$ ipython --no-banner

In [1]: import numpy as np

In [2]: np.set_printoptions(precision=1, suppress=True, linewidth=120, floatmode="fixed")

In [3]: mat = np.array([[1, 0, 0, 0], [0, 1, 0, 0], [2, 0, 1, 0], [-2, 2, -2, 1]])

In [4]: # triangular

In [5]: np.prod(np.diag(mat)), round(np.linalg.det(mat), 1)
Out[5]: (np.int64(1), np.float64(1.0))

In [6]: t3 = np.stack([mat, 5 * mat, mat[::-1]])

In [7]: np.linalg.matrix_rank(t3.reshape(3, -1))
Out[7]: np.int64(2)

In [8]: np.linalg.det(t3)
Out[8]: array([  1.0, 625.0,   1.0])

In [9]: np.linalg.norm(t3, axis=(1, 2))
Out[9]: array([ 4.5, 22.4,  4.5])

In [10]: t3.sum(axis=0)
Out[10]: 
array([[  4,   2,  -2,   1],
       [  2,   6,   1,   0],
       [ 12,   1,   6,   0],
       [-11,  12, -12,   6]])

In [11]: data = np.load("run4.npy")

In [12]: print(data)
[[ 0.4 -0.1  0.4  0.3]
 [-0.1  1.0  0.1  0.1]
 [ 0.4  0.1  0.8 -0.2]
 [ 0.3  0.1 -0.2  0.8]]

In [13]: np.round(np.trace(data), 1)
Out[13]: np.float64(3.0)

In [14]: np.linalg.matrix_power(data, 2)
Out[14]: 
array([[ 0.4, -0.1,  0.4,  0.3],
       [-0.1,  1.0,  0.1,  0.1],
       [ 0.4,  0.1,  0.8, -0.2],
       [ 0.3,  0.1, -0.2,  0.8]])

In [15]: data @ data
Out[15]: 
array([[ 0.4, -0.1,  0.4,  0.3],
       [-0.1,  1.0,  0.1,  0.1],
       [ 0.4,  0.1,  0.8, -0.2],
       [ 0.3,  0.1, -0.2,  0.8]])

In [16]: (data + data.T) / 2
Out[16]: 
array([[ 0.4, -0.1,  0.4,  0.3],
       [-0.1,  1.0,  0.1,  0.1],
       [ 0.4,  0.1,  0.8, -0.2],
       [ 0.3,  0.1, -0.2,  0.8]])

In [17]: (data - data.T) / 2
Out[17]: 
array([[0.0, 0.0, 0.0, 0.0],
       [0.0, 0.0, 0.0, 0.0],
       [0.0, 0.0, 0.0, 0.0],
       [0.0, 0.0, 0.0, 0.0]])

In [18]: np.allclose(data @ data.T, data.T @ data)
Out[18]: True

In [19]: W = np.array([[3, 1], [0, 1], [1, 2], [1, 2]])

In [20]: coef = np.array([2, -1])

In [21]: act = np.maximum(mat @ W + coef, 0)

In [22]: (act > 0).astype(int)
Out[22]: 
array([[1, 0],
       [1, 0],
       [1, 1],
       [0, 0]])

In [23]: (act > 0).mean(axis=0)
Out[23]: array([0.8, 0.2])

In [24]: np.linalg.matrix_rank(act)
Out[24]: np.int64(2)

In [25]: Z = np.array([[5, 5], [3, -4]])

In [26]: act @ Z
Out[26]: 
array([[25, 25],
       [10, 10],
       [54, 33],
       [ 0,  0]])

In [27]: (act @ Z).round(6).argmax(axis=1)
Out[27]: array([0, 0, 0, 0])

In [28]: arr = np.load("test18.npy")

In [29]: arr
Out[29]: 
array([[-1.6,  2.0,  2.1,  2.5, -0.7],
       [-0.1, -1.8, -1.4,  0.2,  1.8],
       [-2.3, -4.6, -3.0, -0.6, -2.2],
       [-4.1, -6.8, -1.3, -3.0,  2.4],
       [ 2.0,  0.2,  2.1,  2.2,  0.5],
       [ 1.4, -2.2,  1.5,  0.2,  1.1],
       [-2.7,  1.3,  0.5, -1.6,  1.8],
       [-4.9, -2.3, -1.5,  0.5,  0.5],
       [-0.5,  0.4, -0.2, -1.5, -0.5],
       [ 2.4,  0.7,  0.0,  1.8,  4.7],
       [-1.1, -7.2, -0.6,  0.6,  1.4],
       [ 1.4,  3.7, -1.0,  0.1, -2.4],
       [-0.6,  1.0, -2.0,  0.9, -3.8],
       [ 4.8,  1.6,  3.4,  2.5, -0.6],
       [-1.5, -1.7, -4.0, -1.6, -0.3],
       [-1.7,  2.6, -0.8, -0.6, -0.7],
       [ 2.1, -3.8, -1.0,  1.2,  1.5],
       [ 2.3, -1.7,  1.7, -2.3, -2.8]])

In [30]: cen = (arr - arr.mean(axis=0)) / arr.std(axis=0)

In [31]: np.argwhere(np.abs(cen) > 2)
Out[31]: 
array([[ 9,  4],
       [10,  1],
       [13,  0]])

In [32]: coef = np.linalg.lstsq(np.delete(cen, 4, axis=1), cen[:, 4])[0]

In [33]: coef
Out[33]: array([-0.1, -0.4,  0.2,  0.2])

In [34]: np.abs(coef).argmax()
Out[34]: np.int64(1)

In [35]: gram = arr.T @ arr

In [36]: np.linalg.eigvalsh(gram)[::-1]
Out[36]: array([242.3, 111.4,  62.4,  31.3,  29.7])

In [37]: (arr @ arr.T).shape
Out[37]: (18, 18)

In [38]: idx = arr[:, 0] > np.median(arr[:, 0])

In [39]: f = arr[idx].mean(axis=0) - arr[~idx].mean(axis=0)

In [40]: idx.astype(int)
Out[40]: array([0, 1, 0, 0, 1, 1, 0, 0, 1, 1, 0, 1, 0, 1, 0, 0, 1, 1])

In [41]: hat = arr @ np.linalg.solve(arr.T @ arr, arr.T)

In [42]: np.linalg.matrix_rank(np.eye(18) - hat)
Out[42]: np.int64(13)

In [43]: np.allclose(hat @ hat, hat)
Out[43]: True

In [44]: hat @ arr[:, 0]
Out[44]: array([-1.6, -0.1, -2.3, -4.1,  2.0,  1.4, -2.7, -4.9, -0.5,  2.4, -1.1,  1.4, -0.6,  4.8, -1.5, -1.7,  2.1,  2.3])

In [45]: np.round(np.linalg.eigvalsh(hat), 1) + 0
Out[45]: array([0.0, 0.0, 0.0, 0.0, 0.0, 0.0, 0.0, 0.0, 0.0, 0.0, 0.0, 0.0, 0.0, 1.0, 1.0, 1.0, 1.0, 1.0])

In [46]: np.diag(hat)
Out[46]: array([0.4, 0.1, 0.3, 0.4, 0.1, 0.1, 0.3, 0.3, 0.1, 0.5, 0.4, 0.2, 0.3, 0.3, 0.3, 0.1, 0.3, 0.5])

In [47]: X = np.loadtxt("x.csv", delimiter=",")

In [48]: X
Out[48]: 
array([[5.0, 3.0],
       [3.0, 0.0],
       [4.0, 5.0],
       [1.0, 1.0],
       [1.0, 5.0]])

In [49]: theta = np.radians(60)

In [50]: r_ = np.eye(2)

In [51]: r_[0, 0] = r_[1, 1] = np.cos(theta)

In [52]: r_[0, 1], r_[1, 0] = -np.sin(theta), np.sin(theta)

In [53]: r_
Out[53]: 
array([[ 0.5, -0.9],
       [ 0.9,  0.5]])

In [54]: M2 = X @ r_.T

In [55]: M2
Out[55]: 
array([[-0.1,  5.8],
       [ 1.5,  2.6],
       [-2.3,  6.0],
       [-0.4,  1.4],
       [-3.8,  3.4]])

In [56]: np.allclose(X @ X.T, M2 @ M2.T)
Out[56]: True

In [57]: M2 = np.array([[-1, 9], [8, -4]])

In [58]: print(M2.T @ X.T)
[[ 19.0  -3.0  36.0   7.0  39.0]
 [ 33.0  27.0  16.0   5.0 -11.0]]

In [59]: np.vstack([X, M2.T]).shape
Out[59]: (7, 2)

In [60]: np.einsum("ij,ij->i", X, X)
Out[60]: array([34.0,  9.0, 41.0,  2.0, 26.0])

In [61]: print(np.einsum("ij->j", X))
[14.0 14.0]

In [62]: np.linalg.matrix_rank(X @ M2)
Out[62]: np.int64(2)

In [63]: w, evecs = np.linalg.eig(mat)

In [64]: np.sort(np.linalg.eigvals(mat @ mat))
Out[64]: array([1.0, 1.0, 1.0, 1.0])

In [65]: print(mat @ evecs[:, 0] - w[0] * evecs[:, 0])
[0.0 0.0 0.0 0.0]

In [66]: w
Out[66]: array([1.0, 1.0, 1.0, 1.0])

In [67]: np.prod(w)
Out[67]: np.float64(1.0)

In [68]: np.sort(np.linalg.eigvals(np.linalg.inv(mat)))
Out[68]: array([1.0, 1.0, 1.0, 1.0])

In [69]: x = np.array([1, 0])

In [70]: target = X @ x

In [71]: np.round(np.linalg.pinv(X) @ X, 1) + 0
Out[71]: 
array([[1.0, 0.0],
       [0.0, 1.0]])

In [72]: rng = np.random.default_rng(4724)

In [73]: target = target + 0.3 * rng.normal(size=5)

In [74]: print(target)
[5.3 2.8 4.5 1.1 1.0]

In [75]: coef, *_ = np.linalg.lstsq(X, target)

In [76]: coef.round()
Out[76]: array([1.0, 0.0])

In [77]: hat = X @ np.linalg.solve(X.T @ X, X.T)

In [78]: np.round(np.linalg.eigvalsh(hat), 1) + 0
Out[78]: array([0.0, 0.0, 0.0, 1.0, 1.0])

In [79]: np.round(np.diag(hat), 1) + 0
Out[79]: array([0.5, 0.4, 0.4, 0.0, 0.7])

In [80]: print(np.linalg.matrix_rank(np.eye(5) - hat))
3

In [81]: print(np.trace(hat))
2.0

In [82]: np.allclose(hat @ hat, hat)
Out[82]: True

In [83]: A = np.array([[0.0, 0.0, 0.0, 5.0],
    ...:     [0.0, 0.0, 0.0, 1.0],
    ...:     [0.0, 0.0, 0.0, 4.0],
    ...:     [5.0, 1.0, 4.0, 0.0]])

In [84]: round(float(np.linalg.norm(A[0] - A[2])), 1)
Out[84]: 1.0

In [85]: round(float(np.linalg.norm(A, 1)), 1), round(np.linalg.norm(A, np.inf), 1)
Out[85]: (10.0, np.float64(10.0))

In [86]: M2 = np.array([[2, 2, 2], [0, 1, 1], [2, 0, 1]])

In [87]: feats = M2 - M2.T

In [88]: feats
Out[88]: 
array([[ 0,  2,  0],
       [-2,  0,  1],
       [ 0, -1,  0]])

In [89]: x = np.array([3, 0, 0])

In [90]: np.linalg.svd(feats, compute_uv=False)
Out[90]: array([2.2, 2.2, 0.0])

In [91]: np.round(np.linalg.det(feats), 1)
Out[91]: np.float64(0.0)

In [92]: q = np.linalg.solve(np.eye(3) - feats, np.eye(3) + feats)

In [93]: np.round(np.linalg.det(q), 1)
Out[93]: np.float64(1.0)

In [94]: np.linalg.lstsq(feats[:-1].T, feats[-1])[2]
Out[94]: np.int32(2)

In [95]: np.abs(np.diag(np.linalg.qr(feats)[1])) > 1e-9
Out[95]: array([ True,  True, False])

In [96]: np.allclose(feats[:-1].T @ np.linalg.lstsq(feats[:-1].T, feats[-1])[0], feats[-1])
Out[96]: True

In [97]: print(np.linalg.cond(feats) > 100)
True

In [98]: np.round(np.linalg.norm(feats, 2) / np.linalg.norm(feats), 1)
Out[98]: np.float64(0.7)

In [99]: np.linalg.matrix_rank(feats, rtol=0.1)
Out[99]: np.int64(2)

In [100]: M2 = feats / np.sqrt((feats ** 2).mean(axis=1, keepdims=True))

In [101]: np.linalg.norm(M2, axis=1)
Out[101]: array([1.7, 1.7, 1.7])

In [102]: print(np.linalg.matrix_power(feats, 3))
[[  0 -10   0]
 [ 10   0  -5]
 [  0   5   0]]

In [103]: print(np.trace(feats))
0

In [104]: feats @ feats
Out[104]: 
array([[-4,  0,  2],
       [ 0, -5,  0],
       [ 2,  0, -1]])

In [105]: print(np.allclose(feats @ feats.T, feats.T @ feats))
True

In [106]: m1 = np.load("mat.npy")

In [107]: print(m1)
[[1 1 1]
 [1 1 1]
 [1 1 1]]

In [108]: # columns 0 and 1 are equal

In [109]: (m1 @ m1)[0]
Out[109]: array([3, 3, 3])

In [110]: np.fft.fft(m1[0])
Out[110]: array([3.0+0.0j, 0.0+0.0j, 0.0+0.0j])

In [111]: np.sort(np.abs(np.fft.fft(m1[0]))), np.round(np.sort(np.linalg.svd(m1, compute_uv=False)), 1) + 0
Out[111]: (array([0.0, 0.0, 3.0]), array([0.0, 0.0, 3.0]))

In [112]: np.linalg.cond(m1) > 100
Out[112]: np.True_

In [113]: rank = np.linalg.matrix_rank(m1)

In [114]: rank
Out[114]: np.int64(1)

In [115]: N = np.linalg.svd(m1)[2][rank:].T

In [116]: np.linalg.matrix_rank(m1.T @ m1), np.linalg.matrix_rank(m1 @ m1.T)
Out[116]: (np.int64(1), np.int64(1))

In [117]: [int(np.linalg.matrix_rank(m1[:i])) for i in range(1, len(m1) + 1)]
Out[117]: [1, 1, 1]

In [118]: w, evecs = np.linalg.eigh(m1)

In [119]: x = np.array([-4, 3, -5])

In [120]: evecs * np.abs(w) @ evecs.T
Out[120]: 
array([[1.0, 1.0, 1.0],
       [1.0, 1.0, 1.0],
       [1.0, 1.0, 1.0]])

In [121]: x @ m1 @ x
Out[121]: np.int64(36)

In [122]: evecs * np.maximum(w, 0) @ evecs.T
Out[122]: 
array([[1.0, 1.0, 1.0],
       [1.0, 1.0, 1.0],
       [1.0, 1.0, 1.0]])

In [123]: round(np.linalg.det(m1), 1)
Out[123]: np.float64(0.0)

In [124]: np.allclose(m1, m1.T)
Out[124]: True

In [125]: m1 @ m1
Out[125]: 
array([[3, 3, 3],
       [3, 3, 3],
       [3, 3, 3]])

In [126]: np.trace(m1)
Out[126]: np.int64(3)

In [127]: np.linalg.matrix_power(m1, 3)
Out[127]: 
array([[9, 9, 9],
       [9, 9, 9],
       [9, 9, 9]])

In [128]: np.allclose(m1 @ m1.T, m1.T @ m1)
Out[128]: True

In [129]: (m1 - m1.T) / 2
Out[129]: 
array([[0.0, 0.0, 0.0],
       [0.0, 0.0, 0.0],
       [0.0, 0.0, 0.0]])

In [130]: print(round(float(np.abs(np.linalg.eigvals(m1)).max()), 1))
3.0
